$ python3 -q
>>> import numpy as np
>>> np.set_printoptions(precision=3, suppress=True, linewidth=200, sign=" ")
>>> rnd = lambda a: np.round(a, 3) + 0
>>> A2 = np.array([[8, 8], [-9, 7]])
>>> K = np.kron(np.eye(2, dtype=int), A2)
>>> print(K)
[[ 8  8  0  0]
 [-9  7  0  0]
 [ 0  0  8  8]
 [ 0  0 -9  7]]
>>> # splits into 2 blocks
>>> rng = np.random.default_rng(59319)
>>> z = rng.permutation(4)
>>> print(z)
[ 2  0  1  3]
>>> A2 = K[z][:, z]
>>> print(A2)
[[ 8  0  0  8]
 [ 0  8  8  0]
 [ 0 -9  7  0]
 [-9  0  0  7]]
>>> print(np.diag(A2))
[ 8  8  7  7]
>>> W = np.array([[-4, -4, 5, 0, 3, -2],
...     [-3, 5, 1, 4, -4, -3],
...     [-4, 2, 5, -3, 4, -5],
...     [1, 5, 0, 1, 0, -4]])
>>> beta = np.array([-2, 0, 0, -2, -1, 2])
>>> H = np.maximum(K @ W + beta, 0)
>>> print((H > 0).astype(int))
[[ 0  1  1  1  0  0]
 [ 1  1  0  1  0  0]
 [ 0  1  1  0  1  0]
 [ 1  1  0  1  0  1]]
>>> print(np.linalg.matrix_rank(H))
4
>>> print((H > 0).mean(axis=0))
[ 0.5   1.    0.5   0.75  0.25  0.25]
>>> print(H)
[[  0   8  48  30   0   0]
 [ 13  71   0  26   0   0]
 [  0  56  40   0  31   0]
 [ 41  17   0  32   0  19]]
>>> Z = np.array([[0, 0], [1, 1], [1, 1], [0, 1], [2, 1], [1, 1]])
>>> print(W @ Z)
[[ 5  2]
 [-5  3]
 [10  3]
 [ 1  2]]
>>> proj = np.triu(np.array([[6, 8, 7, 8], [0, 3, 0, 8], [0, 9, 6, 1], [5, 1, 8, 3]]), 1) + np.eye(4)
>>> A2 = proj @ K @ np.linalg.inv(proj)
>>> print(rnd(np.linalg.det(A2)))
16384.0
>>> print(rnd(np.poly(A2)))
[    1.   -30.   481. -3840. 16384.]
>>> print(proj @ K - K @ proj)
[[-72.  -8. -72. -16.]
 [  0.  72.  -9.  72.]
 [  0.   0.  -9.  -1.]
 [  0.   0.   0.   9.]]
>>> print(A2)
[[  -64.   576.   432. -4416.]
 [   -9.    79.    -9.  -495.]
 [    0.     0.    -1.    16.]
 [    0.     0.    -9.    16.]]
>>> x0 = np.array([2, 0, 3, 0])
>>> target = K @ x0
>>> beta, lr = np.zeros(4), 1 / np.linalg.norm(K, 2) ** 2
>>> for i in range(10):
...     beta -= lr * K.T @ (K @ beta - target)
...     if i % 2 == 0: print(i, round(np.linalg.norm(K @ beta - target), 3))
... 
0 0.264
2 0.013
4 0.001
6 0.0
8 0.0
>>> print(rnd(beta))
[ 2.  0.  3.  0.]
>>> print(np.allclose(K, K.T))
False
>>> print((K - K.T) / 2)
[[ 0.   8.5  0.   0. ]
 [-8.5  0.   0.   0. ]
 [ 0.   0.   0.   8.5]
 [ 0.   0.  -8.5  0. ]]
>>> print(np.allclose(K @ K.T, K.T @ K))
False
>>> print((K + K.T) / 2)
[[ 8.  -0.5  0.   0. ]
 [-0.5  7.   0.   0. ]
 [ 0.   0.   8.  -0.5]
 [ 0.   0.  -0.5  7. ]]
>>> K.inv()
Traceback (most recent call last):
  File "<python-input-37>", line 1, in <module>
    K.inv()
    ^^^^^
AttributeError: 'numpy.ndarray' object has no attribute 'inv'
>>> M = np.load("mat.npy")
>>> print(M)
[[  6.   8.   2.   6.   8.   4.  10.   8.   6.  10.]
 [  8.  18.   4.  12.  16.   8.  20.  16.  12.  20.]
 [  2.   4.   3.   3.   4.   2.   5.   4.   3.   5.]
 [  6.  12.   3.  11.  12.   6.  15.  12.   9.  15.]
 [  8.  16.   4.  12.  18.   8.  20.  16.  12.  20.]
 [  4.   8.   2.   6.   8.   6.  10.   8.   6.  10.]
 [ 10.  20.   5.  15.  20.  10.  27.  20.  15.  25.]
 [  8.  16.   4.  12.  16.   8.  20.  18.  12.  20.]
 [  6.  12.   3.   9.  12.   6.  15.  12.  11.  15.]
 [ 10.  20.   5.  15.  20.  10.  25.  20.  15.  27.]]
>>> # symmetric
>>> print(np.linalg.cond(M) > 100)
False
>>> print(rnd(np.abs(np.linalg.svd(M)[2][-1])))
[ 0.984  0.065  0.016  0.049  0.065  0.033  0.081  0.065  0.049  0.081]
>>> print([round(float(x), 3) for x in np.linalg.svd(M, compute_uv=False)[:3]])
[127.0, 2.0, 2.0]
>>> print(round(np.log10(np.linalg.cond(M))))
2
>>> print(np.argsort(-np.linalg.norm(M, axis=0).round(6), kind="stable")[:3])
[ 6  9  1]
>>> print(M.reshape(2, -1))
[[  6.   8.   2.   6.   8.   4.  10.   8.   6.  10.   8.  18.   4.  12.  16.   8.  20.  16.  12.  20.   2.   4.   3.   3.   4.   2.   5.   4.   3.   5.   6.  12.   3.  11.  12.   6.  15.  12.   9.
   15.   8.  16.   4.  12.  18.   8.  20.  16.  12.  20.]
 [  4.   8.   2.   6.   8.   6.  10.   8.   6.  10.  10.  20.   5.  15.  20.  10.  27.  20.  15.  25.   8.  16.   4.  12.  16.   8.  20.  18.  12.  20.   6.  12.   3.   9.  12.   6.  15.  12.  11.
   15.  10.  20.   5.  15.  20.  10.  25.  20.  15.  27.]]
>>> M.reshape(10, 11)
Traceback (most recent call last):
  File "<python-input-47>", line 1, in <module>
    M.reshape(10, 11)
    ~~~~~~~~~^^^^^^^^
ValueError: cannot reshape array of size 100 into shape (10,11)
>>> blk = M.reshape(10, 2, -1)
>>> print(blk.transpose(1, 0, 2))
[[[  6.   8.   2.   6.   8.]
  [  8.  18.   4.  12.  16.]
  [  2.   4.   3.   3.   4.]
  [  6.  12.   3.  11.  12.]
  [  8.  16.   4.  12.  18.]
  [  4.   8.   2.   6.   8.]
  [ 10.  20.   5.  15.  20.]
  [  8.  16.   4.  12.  16.]
  [  6.  12.   3.   9.  12.]
  [ 10.  20.   5.  15.  20.]]

 [[  4.  10.   8.   6.  10.]
  [  8.  20.  16.  12.  20.]
  [  2.   5.   4.   3.   5.]
  [  6.  15.  12.   9.  15.]
  [  8.  20.  16.  12.  20.]
  [  6.  10.   8.   6.  10.]
  [ 10.  27.  20.  15.  25.]
  [  8.  20.  18.  12.  20.]
  [  6.  15.  12.  11.  15.]
  [ 10.  25.  20.  15.  27.]]]
>>> print(np.swapaxes(blk, 1, 2)[8])
[[  6.   6.]
 [ 12.  15.]
 [  3.  12.]
 [  9.  11.]
 [ 12.  15.]]
>>> print(blk[:, 0])
[[  6.   8.   2.   6.   8.]
 [  8.  18.   4.  12.  16.]
 [  2.   4.   3.   3.   4.]
 [  6.  12.   3.  11.  12.]
 [  8.  16.   4.  12.  18.]
 [  4.   8.   2.   6.   8.]
 [ 10.  20.   5.  15.  20.]
 [  8.  16.   4.  12.  16.]
 [  6.  12.   3.   9.  12.]
 [ 10.  20.   5.  15.  20.]]
>>> r0 = np.array([1, 0, 0, -2, -2, 0, 2, 1, -1, -2])
>>> A2 = M + np.outer(r0, np.eye(10)[3])
>>> print(np.linalg.matrix_rank(A2 - M))
1
>>> print(rnd(np.linalg.det(A2) / np.linalg.det(M)), rnd(1 + np.linalg.solve(M, r0)[3]))
0.13 0.13
>>> print(A2)
[[  6.   8.   2.   7.   8.   4.  10.   8.   6.  10.]
 [  8.  18.   4.  12.  16.   8.  20.  16.  12.  20.]
 [  2.   4.   3.   3.   4.   2.   5.   4.   3.   5.]
 [  6.  12.   3.   9.  12.   6.  15.  12.   9.  15.]
 [  8.  16.   4.  10.  18.   8.  20.  16.  12.  20.]
 [  4.   8.   2.   6.   8.   6.  10.   8.   6.  10.]
 [ 10.  20.   5.  17.  20.  10.  27.  20.  15.  25.]
 [  8.  16.   4.  13.  16.   8.  20.  18.  12.  20.]
 [  6.  12.   3.   8.  12.   6.  15.  12.  11.  15.]
 [ 10.  20.   5.  13.  20.  10.  25.  20.  15.  27.]]
>>> print(np.linalg.matrix_rank(np.linalg.inv(A2) - np.linalg.inv(M), tol=1e-8))
1
>>> ev, vecs = np.linalg.eigh(M)
>>> print(rnd(np.abs(vecs[:, -1])))
[ 0.179  0.358  0.089  0.268  0.358  0.179  0.447  0.358  0.268  0.447]
>>> print(ev.sum(), np.trace(M))
145.0 145.0
>>> print((ev > 1e-8).sum(), (ev < -1e-8).sum())
10 0
>>> print(rnd(np.linalg.eigvalsh(M + -2 * np.eye(10))))
[   0.    0.    0.    0.    0.    0.    0.    0.    0.  125.]
>>> print(rnd(vecs @ np.diag(ev) @ vecs.T))
[[  6.   8.   2.   6.   8.   4.  10.   8.   6.  10.]
 [  8.  18.   4.  12.  16.   8.  20.  16.  12.  20.]
 [  2.   4.   3.   3.   4.   2.   5.   4.   3.   5.]
 [  6.  12.   3.  11.  12.   6.  15.  12.   9.  15.]
 [  8.  16.   4.  12.  18.   8.  20.  16.  12.  20.]
 [  4.   8.   2.   6.   8.   6.  10.   8.   6.  10.]
 [ 10.  20.   5.  15.  20.  10.  27.  20.  15.  25.]
 [  8.  16.   4.  12.  16.   8.  20.  18.  12.  20.]
 [  6.  12.   3.   9.  12.   6.  15.  12.  11.  15.]
 [ 10.  20.   5.  15.  20.  10.  25.  20.  15.  27.]]
>>> print(np.allclose(M, M.T))
True
>>> print(rnd(np.sort(np.abs(np.linalg.eigvals(M)))))
[   2.    2.    2.    2.    2.    2.    2.    2.    2.  127.]
>>> print((M + M.T) / 2)
[[  6.   8.   2.   6.   8.   4.  10.   8.   6.  10.]
 [  8.  18.   4.  12.  16.   8.  20.  16.  12.  20.]
 [  2.   4.   3.   3.   4.   2.   5.   4.   3.   5.]
 [  6.  12.   3.  11.  12.   6.  15.  12.   9.  15.]
 [  8.  16.   4.  12.  18.   8.  20.  16.  12.  20.]
 [  4.   8.   2.   6.   8.   6.  10.   8.   6.  10.]
 [ 10.  20.   5.  15.  20.  10.  27.  20.  15.  25.]
 [  8.  16.   4.  12.  16.   8.  20.  18.  12.  20.]
 [  6.  12.   3.   9.  12.   6.  15.  12.  11.  15.]
 [ 10.  20.   5.  15.  20.  10.  25.  20.  15.  27.]]
>>> J = np.loadtxt("data.csv", delimiter=",")
>>> print(J)
[[ 0.  0.  0.  0.  0.  0.  0.  0.  0.  0.  0.  0.]
 [ 0.  3.  3.  1.  2.  2.  2.  3.  1.  3.  0.  1.]
 [ 0.  1.  2.  3.  3.  3.  3.  3.  2.  3.  1.  2.]
 [ 0.  0.  3.  1.  3.  0.  3.  2.  3.  1.  0.  1.]
 [ 0.  2.  3.  0.  3.  0.  2.  1.  3.  0.  2.  1.]
 [ 0.  1.  1.  3.  3.  2.  2.  1.  2.  2.  0.  0.]
 [ 0.  2.  2.  0.  3.  1.  2.  2.  3.  1.  0.  2.]
 [ 0.  3.  1.  2.  2.  0.  2.  2.  2.  1.  2.  2.]
 [ 0.  2.  1.  1.  3.  1.  2.  2.  0.  0.  3.  2.]
 [ 0.  1.  2.  3.  1.  0.  0.  3.  2.  1.  3.  1.]
 [ 0.  0.  1.  2.  3.  3.  2.  2.  2.  1.  0.  3.]
 [ 0.  1.  2.  2.  3.  1.  1.  1.  2.  0.  2.  0.]]
>>> # 2 blocks once reordered
>>> z = rng.permutation(12)
>>> print(z)
[  9  11   1   7   4   3   6   0   2  10   5   8]
>>> A2 = J[z][:, z]
>>> print(np.trace(A2))
16.0
>>> print(A2)
[[ 1.  1.  1.  3.  1.  3.  0.  0.  2.  3.  0.  2.]
 [ 0.  0.  1.  1.  3.  2.  1.  0.  2.  2.  1.  2.]
 [ 3.  1.  3.  3.  2.  1.  2.  0.  3.  0.  2.  1.]
 [ 1.  2.  3.  2.  2.  2.  2.  0.  1.  2.  0.  2.]
 [ 0.  1.  2.  1.  3.  0.  2.  0.  3.  2.  0.  3.]
 [ 1.  1.  0.  2.  3.  1.  3.  0.  3.  0.  0.  3.]
 [ 1.  2.  2.  2.  3.  0.  2.  0.  2.  0.  1.  3.]
 [ 0.  0.  0.  0.  0.  0.  0.  0.  0.  0.  0.  0.]
 [ 3.  2.  1.  3.  3.  3.  3.  0.  2.  1.  3.  2.]
 [ 1.  3.  0.  2.  3.  2.  2.  0.  1.  0.  3.  2.]
 [ 2.  0.  1.  1.  3.  3.  2.  0.  1.  0.  2.  2.]
 [ 0.  2.  2.  2.  3.  1.  2.  0.  1.  3.  1.  0.]]
>>> E = np.load("test15.npy")
>>> print(E)
[[  1.5  -0.6 -16.   -0.1   0.9   1.4   0.1  -0.1   0.1]
 [  0.1   0.6  -8.   -0.5   0.9  -2.   -1.2  -1.    0.5]
 [  0.3   0.6 -16.   -0.8   1.   -1.9  -0.4  -2.1  -0.5]
 [  0.1   0.5  14.    0.6   1.7   0.4   0.2   0.1   2. ]
 [ -2.9   0.3  12.   -0.7  -0.1   0.    0.3  -0.8   1.3]
 [ -0.3   0.2  -6.    1.5  -0.5  -0.2   2.2  -1.5   0.6]
 [ -0.6  -1.  -44.    1.    0.6   1.3   0.2   0.2   0. ]]
>>> # column 2 dominates
>>> left, s, VT = np.linalg.svd(E)
>>> print(rnd(s))
[ 53.772   4.484   3.867   3.029   2.818   1.391   0.487]
>>> A2 = left[:, :1] @ np.diag(s[:1]) @ VT[:1]
>>> print(np.linalg.matrix_rank(A2))
1
>>> W = np.array([[5, 4, 1, 1],
...     [1, 5, 4, 0],
...     [5, 2, 2, 4],
...     [1, 1, 1, 4],
...     [0, 5, 4, 5],
...     [3, 0, 5, 1],
...     [5, 2, 0, 2],
...     [4, 1, 2, 4],
...     [1, 5, 5, 1]])
>>> beta = np.array([0, 2, -1, 0])
>>> H = np.maximum(E @ W + beta, 0)
>>> print(rnd((H > 0).mean(axis=0)))
[ 0.286  0.286  0.286  0.286]
>>> print(rnd(H))
[[  0.    0.    0.    0. ]
 [  0.    0.    0.    0. ]
 [  0.    0.    0.    0. ]
 [ 76.2  52.5  48.7  70.2]
 [ 44.7  21.   25.1  40.5]
 [  0.    0.    0.    0. ]
 [  0.    0.    0.    0. ]]
>>> print(np.linalg.matrix_rank(H))
2
>>> print((H > 0).astype(int))
[[ 0  0  0  0]
 [ 0  0  0  0]
 [ 0  0  0  0]
 [ 1  1  1  1]
 [ 1  1  1  1]
 [ 0  0  0  0]
 [ 0  0  0  0]]
>>> Z = np.array([[0, 2], [2, 0], [3, 1], [3, 3]])
>>> print(W @ Z)
[[ 14  14]
 [ 22   6]
 [ 22  24]
 [ 17  15]
 [ 37  19]
 [ 18  14]
 [ 10  16]
 [ 20  22]
 [ 28  10]]
>>> print(rnd(H @ Z))
[[   0.     0. ]
 [   0.     0. ]
 [   0.     0. ]
 [ 461.7  411.7]
 [ 238.8  236. ]
 [   0.     0. ]
 [   0.     0. ]]
>>> print((H @ Z).round(6).argmax(axis=1))
[ 0  0  0  0  0  0  0]
>>> A2 = E / np.linalg.norm(E, axis=1)
Traceback (most recent call last):
  File "<python-input-93>", line 1, in <module>
    A2 = E / np.linalg.norm(E, axis=1)
         ~~^~~~~~~~~~~~~~~~~~~~~~~~~~~
ValueError: operands could not be broadcast together with shapes (7,9) (7,) 
>>> A2 = E / np.linalg.norm(E, axis=1, keepdims=True)
>>> gram = A2 @ A2.T
>>> print(rnd(np.linalg.norm(A2, axis=1)))
[ 1.  1.  1.  1.  1.  1.  1.]
>>> print(rnd(np.degrees(np.arccos(np.clip(gram[2, 0], -1, 1)))))
15.359
>>> print([round(float(x), 3) for x in np.linalg.svd(E, compute_uv=False)[:3]])
[53.772, 4.484, 3.867]
>>> data = np.load("run14.npy")
>>> print(data)
[[-2  0  1  1  1  0  1  1  0  2 -1 -1 -1 -2]
 [ 2  2  2 -1  2  1  0  1  1  0 -1  0 -1  2]
 [ 1 -1  1  2  2  1  1  1 -1  2 -1  1 -1  2]
 [-1  1 -2  0  0 -2  2  2  0  2 -1 -2  0  0]
 [-2  0  1 -2  0  2  0 -1  0  1  2 -2  2  0]
 [-2  1  1  0 -2 -1  0  1 -2 -2  2  1 -2  0]
 [ 1  0 -2 -1 -1  1 -1 -2 -1  2  0 -1 -1  0]
 [ 2  0 -1 -1 -2 -2 -1  1 -1  0  0  2  0 -2]
 [ 2  1  1 -1 -1 -1 -1 -2  2 -2  0  0  1  1]
 [-2  0  0 -2 -2  0 -2 -2 -2  1  2  2 -1  2]
 [ 1 -2  1 -1  2 -2  0  1  2 -2  0 -1 -1 -1]]
>>> blk = np.stack([data, 4 * data, data[::-1]])
>>> print(np.linalg.matrix_rank(blk))
[ 11  11  11]
>>> data @ data
Traceback (most recent call last):
  File "<python-input-103>", line 1, in <module>
    data @ data
    ~~~~~^~~~~~
ValueError: matmul: Input operand 1 has a mismatch in its core dimension 0, with gufunc signature (n?,k),(k,m?)->(n?,m?) (size 11 is different from 14)
>>> gram = data.T @ data
>>> print(np.linalg.matrix_rank(gram))
11
>>> print(rnd(np.linalg.eigvalsh(gram)[::-1]))
[ 73.007  54.478  43.817  35.182  31.474  16.633  12.618   8.681   6.63    4.752   1.727   0.      0.      0.   ]
